>>> import numpy as np
>>> np.set_printoptions(precision=1, suppress=True, linewidth=120)
>>> mat = np.loadtxt("m.csv", delimiter=",")
>>> mat
array([[3., 3., 0.],
       [3., 3., 3.],
       [0., 3., 3.]])
>>> w, vecs = np.linalg.eigh(mat)
>>> x0 = np.array([1, 2, 1])
>>> vecs * np.abs(w) @ vecs.T
array([[3.6, 2.1, 0.6],
       [2.1, 4.2, 2.1],
       [0.6, 2.1, 3.6]])
>>> x0 @ mat @ x0 / (x0 @ x0), round(w[0], 1), np.round(w[-1], 1)
(np.float64(7.0), np.float64(-1.2), np.float64(7.2))
>>> np.abs(mat).sum(axis=1).max(), round(np.abs(w).max(), 1)
(np.float64(9.0), np.float64(7.2))
>>> np.linalg.eigvalsh(mat[1:, 1:])
array([0., 6.])
>>> (np.sign(vecs[:, -1].round(6)) == np.sign(vecs[0, -1].round(6))).astype(int)
array([1, 1, 1])
>>> t3 = np.stack([mat, -1 * mat, mat[::-1]])
>>> t3.shape
(3, 3, 3)
>>> (t3 @ mat.T).shape
(3, 3, 3)
>>> np.linalg.matrix_rank(t3.reshape(3, -1))
np.int64(2)
>>> gram = mat.T @ mat
>>> np.linalg.eigvalsh(gram)[::-1]
array([52.5,  9. ,  1.5])
>>> np.linalg.matrix_rank(gram)
np.int64(3)
>>> np.allclose(gram, gram.T)
True
>>> np.trace(gram), (mat ** 2).sum()
(np.float64(63.0), np.float64(63.0))
>>> np.diag(gram)
array([18., 27., 18.])
>>> f = np.array([2, 1, 0])
>>> B = mat + np.outer(f, np.eye(3)[0])
>>> B
array([[5., 3., 0.],
       [4., 3., 3.],
       [0., 3., 3.]])
>>> np.linalg.matrix_rank(B - mat)
np.int64(1)
>>> np.linalg.matrix_rank(np.linalg.inv(B) - np.linalg.inv(mat), tol=1e-8)
np.int64(1)
>>> f = np.array([3, 2, 2])
>>> np.cross(mat[0, :3], mat[2, :3])
array([ 9., -9.,  9.])
>>> M = np.tril(np.array([[2, -1, 1], [-2, -2, 2], [1, -1, 2]]), -1) + np.eye(3, dtype=int)
>>> M
array([[ 1,  0,  0],
       [-2,  1,  0],
       [ 1, -1,  1]])
>>> [int(np.linalg.matrix_rank(np.linalg.matrix_power(M, p))) for p in range(1, 4)]
[3, 3, 3]
>>> rng = np.random.default_rng(59906)
>>> labels = rng.permutation(3)
>>> labels
array([1, 0, 2])
>>> B = M[labels][:, labels]
>>> np.allclose(B, M)
False
>>> round(np.linalg.det(2 * M), 1), np.round(np.linalg.det(M), 1)
(np.float64(8.0), np.float64(1.0))
>>> np.einsum("ii->", M)
np.int64(3)
>>> np.einsum("ij,ji->", M, M)
np.int64(3)
>>> np.kron(np.eye(2, dtype=int), M)
array([[ 1,  0,  0,  0,  0,  0],
       [-2,  1,  0,  0,  0,  0],
       [ 1, -1,  1,  0,  0,  0],
       [ 0,  0,  0,  1,  0,  0],
       [ 0,  0,  0, -2,  1,  0],
       [ 0,  0,  0,  1, -1,  1]])
>>> f = np.array([-2, 2, 0])
>>> B = M + np.outer(f, np.eye(3)[0])
>>> np.linalg.matrix_rank(B - M)
np.int64(1)
>>> np.linalg.matrix_rank(np.linalg.inv(B) - np.linalg.inv(M), tol=1e-8)
np.int64(1)
>>> m1 = np.load("test6.npy")
>>> m1
array([[1, 3, 0, 3],
       [3, 1, 0, 0],
       [0, 2, 1, 2],
       [0, 0, 3, 3]])
>>> f, v = m1[0], m1[1]
>>> f @ f
np.int64(19)
>>> f @ v
np.int64(6)
>>> pr = (f @ v) / (f @ f) * f
>>> np.linalg.matrix_rank(np.outer(f, v))
np.int64(1)
>>> v - pr
array([ 2.7,  0.1,  0. , -0.9])
>>> (v - pr) @ f
np.float64(0.0)
>>> W0 = np.load("mat.npy")
>>> W0
array([[  2,   3,   4,  -8],
       [ -4,  -6, -12,  14],
       [ -4,  -6, -16,  12],
       [  0,   4, -14,   6]])
>>> labels = rng.permutation(4)
>>> labels
array([1, 0, 3, 2])
>>> B = W0[labels][:, labels]
>>> round(np.linalg.det(B), 1), round(np.linalg.det(W0[labels]), 1)
(np.float64(0.0), np.float64(0.0))
>>> np.diag(B)
array([ -6,   2,   6, -16])
>>> np.einsum("ij,ji->", W0, W0)
np.int64(196)
>>> np.round(np.linalg.det(W0[::-1]), 1)
np.float64(0.0)
>>> np.round(np.linalg.det(2 * W0), 1), np.round(np.linalg.det(W0), 1)
(np.float64(0.0), np.float64(0.0))
>>> np.round(np.linalg.eigvals(W0), 1) + 0
array([-9.4+1.5j, -9.4-1.5j,  0. +0.j ,  4.8+0.j ])
>>> np.round(np.poly(W0), 1) + 0
array([   1.,   14.,    0., -440.,    0.])
>>> np.kron(np.eye(2, dtype=int), W0)
array([[  2,   3,   4,  -8,   0,   0,   0,   0],
       [ -4,  -6, -12,  14,   0,   0,   0,   0],
       [ -4,  -6, -16,  12,   0,   0,   0,   0],
       [  0,   4, -14,   6,   0,   0,   0,   0],
       [  0,   0,   0,   0,   2,   3,   4,  -8],
       [  0,   0,   0,   0,  -4,  -6, -12,  14],
       [  0,   0,   0,   0,  -4,  -6, -16,  12],
       [  0,   0,   0,   0,   0,   4, -14,   6]])
>>> J = np.load("run12.npy")
>>> J
array([[ 7,  0,  0],
       [ 5,  0,  0],
       [ 3,  1,  0],
       [ 9,  0,  0],
       [ 1,  3,  0],
       [ 5,  0,  0],
       [ 1,  3,  0],
       [ 7,  0,  0],
       [11,  0,  0],
       [ 1,  3,  0],
       [ 3,  1,  0],
       [ 9,  0,  0],
       [11,  0,  0],
       [ 7,  0,  0],
       [11,  0,  0],
       [ 5,  0,  0],
       [ 1,  3,  0],
       [ 5,  0,  0]])
>>> Uu, sigma, vt = np.linalg.svd(J)
>>> vecs = vt[:(sigma > 1e-8).sum()]
>>> x0 = J[6] + -3 * J[12] + rng.integers(2) * np.eye(3)[1]
>>> x0
array([-32.,   3.,   0.])
>>> np.linalg.matrix_rank(np.vstack([J, x0]))
np.int64(2)
>>> np.allclose(vecs.T @ vecs @ x0, x0)
True
>>> np.round(np.linalg.norm(x0 - vecs.T @ vecs @ x0), 1)
np.float64(0.0)
>>> B = J[0, 0] * J[1:] - np.outer(J[1:, 0], J[0])
>>> B
array([[ 0,  0,  0],
       [ 0,  7,  0],
       [ 0,  0,  0],
       [ 0, 21,  0],
       [ 0,  0,  0],
       [ 0, 21,  0],
       [ 0,  0,  0],
       [ 0,  0,  0],
       [ 0, 21,  0],
       [ 0,  7,  0],
       [ 0,  0,  0],
       [ 0,  0,  0],
       [ 0,  0,  0],
       [ 0,  0,  0],
       [ 0,  0,  0],
       [ 0, 21,  0],
       [ 0,  0,  0]])
>>> J[:, 0] / J[0, 0]
array([1. , 0.7, 0.4, 1.3, 0.1, 0.7, 0.1, 1. , 1.6, 0.1, 0.4, 1.3, 1.6, 1. , 1.6, 0.7, 0.1, 0.7])
>>> np.flatnonzero(~B.round(6).any(axis=1))
array([ 0,  2,  4,  6,  7, 10, 11, 12, 13, 14, 16])
>>> x0 = np.array([0, -2, 0])
>>> target = M @ x0
>>> target
array([ 0, -2,  2])
>>> np.linalg.solve(M, target)
array([-0., -2.,  0.])
>>> np.linalg.solve(M.T, M[2])
array([0., 0., 1.])
>>> np.linalg.solve(M, target + M[:, 2])
array([-0., -2.,  1.])
>>> np.linalg.solve(M, M[:, 0])
array([1., 0., 0.])
>>> np.abs(np.diag(np.linalg.qr(J)[1])) > 1e-9
array([ True,  True, False])
>>> np.unique(J.round(6), axis=0).shape
(6, 3)
>>> F = np.array([[2.1, -1.6, -24.4],
...     [-9.4, 10.8, 2.3],
...     [10.7, -6.6, 18.6],
...     [-8.9, -1.2, -12.4],
...     [12.7, -8.1, -12.0],
...     [19.2, 24.2, 18.3],
...     [14.4, -11.1, -13.4],
...     [10.8, -8.5, 23.1],
...     [-19.9, -35.1, -30.7],
...     [-17.0, 13.4, -16.9],
...     [34.7, 21.0, -8.1]])
>>> hat = F @ np.linalg.solve(F.T @ F, F.T)
>>> round(np.trace(hat), 1)
np.float64(3.0)
>>> np.round(np.linalg.eigvalsh(hat), 1) + 0
array([0., 0., 0., 0., 0., 0., 0., 0., 1., 1., 1.])
>>> np.allclose(hat @ hat, hat)
True
>>> np.linalg.matrix_rank(np.eye(11) - hat)
np.int64(8)
>>> B = np.c_[F[:, :1] @ np.array([[-3]]), np.array([-1, 1, 3, 3, 3, -3, -1, 3, 0, 2, -1])]
>>> B
array([[  -6.3,   -1. ],
       [  28.2,    1. ],
       [ -32.1,    3. ],
       [  26.7,    3. ],
       [ -38.1,    3. ],
       [ -57.6,   -3. ],
       [ -43.2,   -1. ],
       [ -32.4,    3. ],
       [  59.7,    0. ],
       [  51. ,    2. ],
       [-104.1,   -1. ]])
>>> np.round(np.linalg.lstsq(F, B[:, 0])[0], 1) + 0
array([-3.,  0.,  0.])
>>> np.linalg.norm(np.linalg.qr(F)[0].T @ B, axis=0) ** 2 / ((B ** 2).sum(axis=0) + 1e-12)
array([1. , 0.1])
>>> E = np.load("x.npy")
>>> E
array([[  2.,  -3.,   6.,  -5.],
       [  4.,  -6.,   7.,  -5.],
       [  4.,  -5.,   6.,  -5.],
       [  4.,  -5.,  11., -10.]])
>>> Uu, sigma, vt = np.linalg.svd(E)
>>> np.argmax(sigma[:-1] / (sigma[1:] + 1e-6)) + 1
np.int64(3)
>>> sigma.round(1) + 0
array([23.5,  3.4,  0.7,  0. ])
>>> B = Uu[:, :3] @ np.diag(sigma[:3]) @ vt[:3]
>>> B
array([[  2.,  -3.,   6.,  -5.],
       [  4.,  -6.,   7.,  -5.],
       [  4.,  -5.,   6.,  -5.],
       [  4.,  -5.,  11., -10.]])
>>> round(float(np.abs(E - B).max()), 1)
0.0
>>> np.round(np.linalg.norm(E - B, 2), 1), np.round(sigma[3], 1)
(np.float64(0.0), np.float64(0.0))
>>> rk = np.linalg.matrix_rank(E)
>>> rk
np.int64(3)
>>> null = np.linalg.svd(E)[2][rk:].T
>>> np.allclose(E @ null, 0)
True
>>> [int(np.linalg.matrix_rank(E[:, :j + 1])) for j in range(4)]
[1, 2, 3, 3]
>>> B = E / np.sqrt((E ** 2).mean(axis=1, keepdims=True))
>>> np.linalg.matrix_rank(B) == np.linalg.matrix_rank(E)
np.True_
>>> round(np.linalg.norm(E, 2) / np.linalg.norm(E), 1)
np.float64(1.0)
>>> np.linalg.cond(E) > 100
np.True_
>>> feats = 0.7 ** np.abs(np.subtract.outer(np.arange(4), np.arange(4)))
>>> feats
array([[1. , 0.7, 0.5, 0.3],
       [0.7, 1. , 0.7, 0.5],
       [0.5, 0.7, 1. , 0.7],
       [0.3, 0.5, 0.7, 1. ]])
>>> w, vecs = np.linalg.eig(feats)
>>> np.round(np.sort(np.linalg.eigvals(feats @ feats)), 1) + 0
array([0. , 0.1, 0.6, 7.4])
>>> np.sort(np.linalg.eigvals(np.linalg.inv(feats)))
array([0.4, 1.3, 3.1, 4.9])
>>> round(float(np.prod(w)), 1)
0.1
>>> np.round(feats @ vecs[:, 0] - w[0] * vecs[:, 0], 1) + 0
array([0., 0., 0., 0.])
